% ipython --no-banner

In [1]: import numpy as np

In [2]: np.set_printoptions(precision=4, suppress=True, linewidth=140, legacy="1.25")

In [3]: def tidy(a):
   ...:     return np.round(a, 4) + 0
   ...: 

In [4]: feats = np.array([[11.0, 5.0, -7.0, 3.0],
   ...:     [4.0, 19.0, -14.0, 6.0],
   ...:     [4.0, 19.0, -14.0, 9.0],
   ...:     [0.0, 6.0, -6.0, 9.0]])

In [5]: feats
Out[5]: 
array([[ 11.,   5.,  -7.,   3.],
       [  4.,  19., -14.,   6.],
       [  4.,  19., -14.,   9.],
       [  0.,   6.,  -6.,   9.]])

In [6]: left, sig, VT = np.linalg.svd(feats)

In [7]: np.argmax(sig[:-1] / (sig[1:] + 1e-6)) + 1
Out[7]: 3

In [8]: Y = left[:, :3] @ np.diag(sig[:3]) @ VT[:3]

In [9]: tidy(np.linalg.norm(feats - Y, 2)), tidy(sig[3])
Out[9]: (0.4892, 0.4892)

In [10]: np.linalg.matrix_rank(feats, rtol=0.05)
Out[10]: 3

In [11]: np.linalg.matrix_rank(Y)
Out[11]: 3

In [12]: Y = np.linalg.inv(feats)

In [13]: (np.abs(Y) > 1e-9).astype(int)
Out[13]: 
array([[1, 1, 1, 1],
       [1, 1, 1, 1],
       [1, 1, 1, 1],
       [0, 1, 1, 0]])

In [14]: tidy(Y)
Out[14]: 
array([[ 0.0794, -0.3254,  0.3571, -0.1667],
       [-0.0635, -0.5397,  0.7143, -0.3333],
       [-0.0635, -1.0397,  1.2143, -0.5   ],
       [ 0.    , -0.3333,  0.3333,  0.    ]])

In [15]: tidy(np.linalg.det(feats) * np.linalg.det(Y))
Out[15]: 1.0

In [16]: np.allclose(Y, feats.T)
Out[16]: False

In [17]: q, evecs = np.linalg.qr(Y[:, :3])[0], np.linalg.qr(Y[:, 3:])[0]

In [18]: sig = np.linalg.svd(q.T @ evecs, compute_uv=False)

In [19]: (sig > 0.9).sum()
Out[19]: 1

In [20]: tidy(np.degrees(np.arccos(sig.clip(0, 1))))
Out[20]: array([7.4488])

In [21]: P = np.triu(np.array([[9, 2, 8, 4], [8, 0, 8, 9], [5, 4, 0, 4], [9, 9, 0, 1]]), 1) + np.eye(4)

In [22]: Y = P @ feats @ np.linalg.inv(P)

In [23]: P @ feats - feats @ P
Out[23]: 
array([[  40.,  192., -292.,   59.],
       [  32.,  198., -350.,   22.],
       [   0.,   16., -208.,  -95.],
       [   0.,    0.,  -48.,  -30.]])

In [24]: np.linalg.matrix_rank(Y)
Out[24]: 4

In [25]: tidy(np.linalg.det(Y))
Out[25]: 1134.0

In [26]: W0 = np.loadtxt("m.csv", delimiter=",")

In [27]: W0
Out[27]: 
array([[-1.0722, -3.0097,  0.9806,  1.0835, -2.9629,  2.9576,  2.9521, -0.9689,  2.9756, -1.965 ],
       [-1.0568, -3.006 ,  1.0221,  1.0419, -3.0498,  2.9393,  2.9722, -1.0145,  2.9491, -1.9753],
       [-1.0674, -2.9701,  0.9684,  0.9767, -3.0701,  2.9549,  3.017 , -1.0334,  2.9288, -1.9577],
       [-0.9648, -3.017 ,  1.0807,  0.9783, -2.9867,  2.9964,  3.0385, -1.0636,  2.986 , -2.0184],
       [-0.892 , -3.0198,  0.9735,  1.0355, -3.0761,  3.054 ,  2.9963, -1.0678,  2.9203, -2.0171],
       [ 2.9929, -0.0828, -1.059 ,  0.0134,  0.0053,  2.9941, -1.9944,  0.0293, -2.0813,  2.8523],
       [ 2.9565, -0.0266, -0.9068, -0.0322, -0.0194,  3.0523, -2.0347, -0.0002, -2.0259,  3.0076],
       [ 3.0295, -0.0903, -0.9629, -0.0589,  0.0335,  3.0369, -1.968 , -0.0742, -2.0888,  3.0763],
       [ 2.9817,  0.0785, -0.9639,  0.1392, -0.0026,  2.9989, -1.9563, -0.0404, -1.9724,  2.9902],
       [ 3.0071,  0.0091, -1.0577,  0.0256,  0.0154,  3.0553, -1.975 , -0.0193, -2.019 ,  2.9121],
       [ 1.9945,  1.0643,  2.9266, -1.9961,  0.0165, -0.9879,  0.9987,  1.9754,  2.0341,  1.9111],
       [ 2.067 ,  0.9744,  2.9947, -1.9755,  0.0428, -1.0464,  1.0377,  1.9242,  2.0812,  1.9805],
       [ 1.9778,  0.9582,  2.9851, -1.9592,  0.0758, -1.0358,  0.9555,  2.0225,  2.0574,  1.954 ],
       [ 2.0262,  1.028 ,  3.0007, -2.0553,  0.0444, -0.9785,  0.9762,  2.0061,  2.0996,  2.0225],
       [ 1.9609,  0.9609,  2.9426, -2.0392, -0.0784, -0.9747,  0.9051,  2.0245,  1.977 ,  1.9741]])

In [28]: blk = np.stack([W0, 4 * W0, W0[::-1]])

In [29]: blk.shape
Out[29]: (3, 15, 10)

In [30]: np.linalg.matrix_rank(blk)
Out[30]: array([10, 10, 10])

In [31]: left, sig, VT = np.linalg.svd(W0, full_matrices=False)

In [32]: tidy(VT @ VT.T)
Out[32]: 
array([[1., 0., 0., 0., 0., 0., 0., 0., 0., 0.],
       [0., 1., 0., 0., 0., 0., 0., 0., 0., 0.],
       [0., 0., 1., 0., 0., 0., 0., 0., 0., 0.],
       [0., 0., 0., 1., 0., 0., 0., 0., 0., 0.],
       [0., 0., 0., 0., 1., 0., 0., 0., 0., 0.],
       [0., 0., 0., 0., 0., 1., 0., 0., 0., 0.],
       [0., 0., 0., 0., 0., 0., 1., 0., 0., 0.],
       [0., 0., 0., 0., 0., 0., 0., 1., 0., 0.],
       [0., 0., 0., 0., 0., 0., 0., 0., 1., 0.],
       [0., 0., 0., 0., 0., 0., 0., 0., 0., 1.]])

In [33]: left.shape, sig.shape, VT.shape
Out[33]: ((15, 10), (10,), (10, 10))
